>>> import numpy as np
>>> import numpy.linalg as la
>>> np.set_printoptions(precision=4, suppress=True, linewidth=140, floatmode="fixed")
>>> tidy = lambda a: np.round(a, 4) + 0
>>> arr = np.loadtxt("test18.csv", delimiter=",")
>>> print(arr)
[[-9.7218 -1.4356 -1.8577 -0.5197]
 [-2.3434 -0.7385 -6.3113 -0.8191]
 [ 2.6430  1.9350 -1.7408 -0.6174]
 [12.9906 -0.2678  1.9000  0.5416]
 [-9.8063 -0.4644 -4.9173 -2.3837]
 [-3.6957  2.1745 -2.8530  0.5188]
 [-0.5640 -1.7556 -0.3210  0.2689]
 [ 4.3967  0.4075 -0.0198 -1.0199]
 [-5.8389 -1.3781 -0.8503 -0.7683]
 [-1.2807  1.2006 -4.7536 -0.0574]]
>>> C2 = np.cov(arr, rowvar=False)
>>> print(tidy(C2))
[[47.0524  2.5228 10.4579  3.0375]
 [ 2.5228  1.9939 -0.5722  0.2436]
 [10.4579 -0.5722  6.4967  0.9767]
 [ 3.0375  0.2436  0.9767  0.7683]]
>>> print(tidy(la.eigvalsh(C2)[::-1]))
[49.9099  4.4777  1.4072  0.5164]
>>> print(tidy(np.corrcoef(arr[:, 0], arr[:, 3])[0, 1]))
0.5052
>>> print(np.argwhere(np.triu(np.abs(np.corrcoef(arr.T)) > 0.8, 1)))
[]
>>> feats = np.loadtxt("block10.csv", delimiter=",")
>>> print(feats)
[[  5.0000  -8.0000   1.0000  -8.0000   4.0000]
 [ -8.0000  17.0000  -5.0000  13.0000 -10.0000]
 [  1.0000  -5.0000   6.0000  -1.0000   6.0000]
 [ -8.0000  13.0000  -1.0000  13.0000  -6.0000]
 [  4.0000 -10.0000   6.0000  -6.0000   8.0000]]
>>> Uu, sig, vt = la.svd(feats)
>>> print(tidy(sig))
[39.0132  9.1829  0.8039  0.0000  0.0000]
>>> B = Uu[:, :3] @ np.diag(sig[:3]) @ vt[:3]
>>> print(tidy(la.norm(feats - B, 2)), tidy(sig[3]))
0.0 0.0
>>> print(tidy(np.abs(feats - B).max()))
0.0
>>> print(tidy(B))
[[  5.0000  -8.0000   1.0000  -8.0000   4.0000]
 [ -8.0000  17.0000  -5.0000  13.0000 -10.0000]
 [  1.0000  -5.0000   6.0000  -1.0000   6.0000]
 [ -8.0000  13.0000  -1.0000  13.0000  -6.0000]
 [  4.0000 -10.0000   6.0000  -6.0000   8.0000]]
>>> evals, evecs = la.eigh(feats)
>>> x = np.array([2, 2, 0, 1, 2])
>>> print(tidy(evecs * np.maximum(evals, 0) @ evecs.T))
[[  5.0000  -8.0000   1.0000  -8.0000   4.0000]
 [ -8.0000  17.0000  -5.0000  13.0000 -10.0000]
 [  1.0000  -5.0000   6.0000  -1.0000   6.0000]
 [ -8.0000  13.0000  -1.0000  13.0000  -6.0000]
 [  4.0000 -10.0000   6.0000  -6.0000   8.0000]]
>>> print(tidy(evecs * np.abs(evals) @ evecs.T))
[[  5.0000  -8.0000   1.0000  -8.0000   4.0000]
 [ -8.0000  17.0000  -5.0000  13.0000 -10.0000]
 [  1.0000  -5.0000   6.0000  -1.0000   6.0000]
 [ -8.0000  13.0000  -1.0000  13.0000  -6.0000]
 [  4.0000 -10.0000   6.0000  -6.0000   8.0000]]
>>> print(tidy(la.eigvalsh(feats[1:, 1:])))
[ 0.0000  0.5794  8.5006 34.9200]
>>> print(np.unique(feats.round(6), axis=0).shape)
(5, 5)
>>> print(np.diff(feats, axis=0))
[[-13.0000  25.0000  -6.0000  21.0000 -14.0000]
 [  9.0000 -22.0000  11.0000 -14.0000  16.0000]
 [ -9.0000  18.0000  -7.0000  14.0000 -12.0000]
 [ 12.0000 -23.0000   7.0000 -19.0000  14.0000]]
>>> print(feats.shape)
(5, 5)
>>> print(la.matrix_rank(feats))
3
>>> print(np.count_nonzero(feats))
25
>>> print(np.abs(feats).max())
17.0
>>> B = feats / np.sqrt((feats ** 2).mean(axis=1, keepdims=True))
>>> print(la.matrix_rank(feats - feats.mean(axis=1, keepdims=True)))
3
>>> print(la.matrix_rank(B) == la.matrix_rank(feats))
True
>>> print(tidy(B[1]))
[-0.7033  1.4945 -0.4395  1.1428 -0.8791]
>>> M = np.load("dump.npy")
>>> print(M)
[[ 4.0315 -2.1202  4.9697]
 [-3.9608  1.8784 -4.9597]
 [ 0.1676 -0.0786 -0.0237]
 [-8.3338  3.9347 -9.8989]]
>>> Uu, sig, vt = la.svd(M, full_matrices=False)
>>> print(Uu.shape, sig.shape, vt.shape)
(4, 3) (3,) (3, 3)
>>> print(tidy(Uu.T @ Uu))
[[1.0000 0.0000 0.0000]
 [0.0000 1.0000 0.0000]
 [0.0000 0.0000 1.0000]]
>>> print(np.allclose(Uu * sig @ vt, M))
True
>>> print(tidy(Uu.T @ M @ vt.T))
[[16.4966  0.0000  0.0000]
 [ 0.0000  0.2204  0.0000]
 [ 0.0000  0.0000  0.1739]]
>>> print(tidy(np.abs(vt[0])))
[0.6104 0.2938 0.7356]
>>> print(tidy(np.cumsum(sig ** 2) / np.sum(sig ** 2)))
[0.9997 0.9999 1.0000]
>>> print(tidy(np.sqrt((sig ** 2).sum())), tidy(la.norm(M)))
16.499 16.499
>>> x = np.array([2, 2, 0])
>>> print((M @ x).argmax())
0
>>> print(tidy(M @ x))
[ 3.8226 -4.1648  0.1780 -8.7982]
>>> mat = np.loadtxt("sample11.csv", delimiter=",")
>>> print(tidy(mat))
[[-0.0675  0.1516]
 [ 0.7087 -0.6693]
 [-0.5737 -0.4312]
 [-0.4050 -0.5858]]
>>> D = la.norm(arr[:, None] - arr[None], axis=-1)
>>> print(la.matrix_rank(D ** 2))
6
>>> print(tidy(D[6]))
[ 9.3248  6.4240  5.1679 13.8184 10.7354  5.6326  0.0000  5.5713  5.4151  5.3858]
>>> w1 = np.array([[2, -2, -3, -2], [-2, -3, -3, 3]])
>>> b = np.array([4, 5, -5, 4])
>>> H = np.maximum(mat @ w1 + b, 0)
>>> print((H > 0).mean(axis=0))
[1.0000 1.0000 0.0000 1.0000]
>>> print(la.matrix_rank(H))
3
>>> print((H > 0).astype(int))
[[1 1 0 1]
 [1 1 0 1]
 [1 1 0 1]
 [1 1 0 1]]
>>> basis = np.array([[0, 2], [1, 0], [0, 1], [1, 1]])
>>> print((H @ basis).round(6).argmax(axis=1))
[1 1 0 1]
>>> m1 = np.load("data.npy")
>>> print(m1)
[[3 3 3]
 [3 6 6]
 [3 6 9]]
>>> # symmetric, so the eigenvalues are real
>>> B = np.c_[mat[:, :1] @ np.array([[5]]), np.array([1, 0, 1, 2])]
>>> print(tidy(B))
[[-0.3375  1.0000]
 [ 3.5436  0.0000]
 [-2.8686  1.0000]
 [-2.0249  2.0000]]
>>> print(la.matrix_rank(np.c_[mat, B]))
3
>>> hat = B @ la.solve(B.T @ B, B.T)
>>> print(np.allclose(hat @ hat, hat))
True
>>> print(la.matrix_rank(np.eye(4) - hat))
2
>>> evals, evecs = la.eigh(m1)
>>> x = np.array([6, -4, 7])
>>> print(x @ m1 @ x)
417
>>> print((np.sign(evecs[:, -1].round(6)) == np.sign(evecs[0, -1].round(6))).astype(int))
[1 1 1]
>>> print(np.abs(m1).sum(axis=1).max(), tidy(np.abs(evals).max()))
18 15.1468
>>> B = m1[0, 0] * m1[1:] - np.outer(m1[1:, 0], m1[0])
>>> print(B)
[[ 0  9  9]
 [ 0  9 18]]
>>> print(m1[:, 0] / m1[0, 0])
[1.0000 1.0000 1.0000]
>>> print(la.matrix_rank(B), la.matrix_rank(m1))
2 3
>>> E = np.loadtxt("layer10.csv", delimiter=",")
>>> print(E)
[[ 0.0000  3.0000  0.0000  0.0000]
 [ 0.0000  0.0000  0.0000  2.0000]
 [ 0.0000  0.0000 -3.0000  0.0000]
 [ 3.0000  0.0000  0.0000  0.0000]]
>>> # splits into 2 blocks
>>> print(tidy(la.pinv(E)))
[[ 0.0000  0.0000  0.0000  0.3333]
 [ 0.3333  0.0000  0.0000  0.0000]
 [ 0.0000  0.0000 -0.3333  0.0000]
 [ 0.0000  0.5000  0.0000  0.0000]]
>>> print(tidy(la.svd(E, compute_uv=False)))
[3.0000 3.0000 3.0000 2.0000]
>>> print(E[:, 3] @ E[:, 0])
0.0
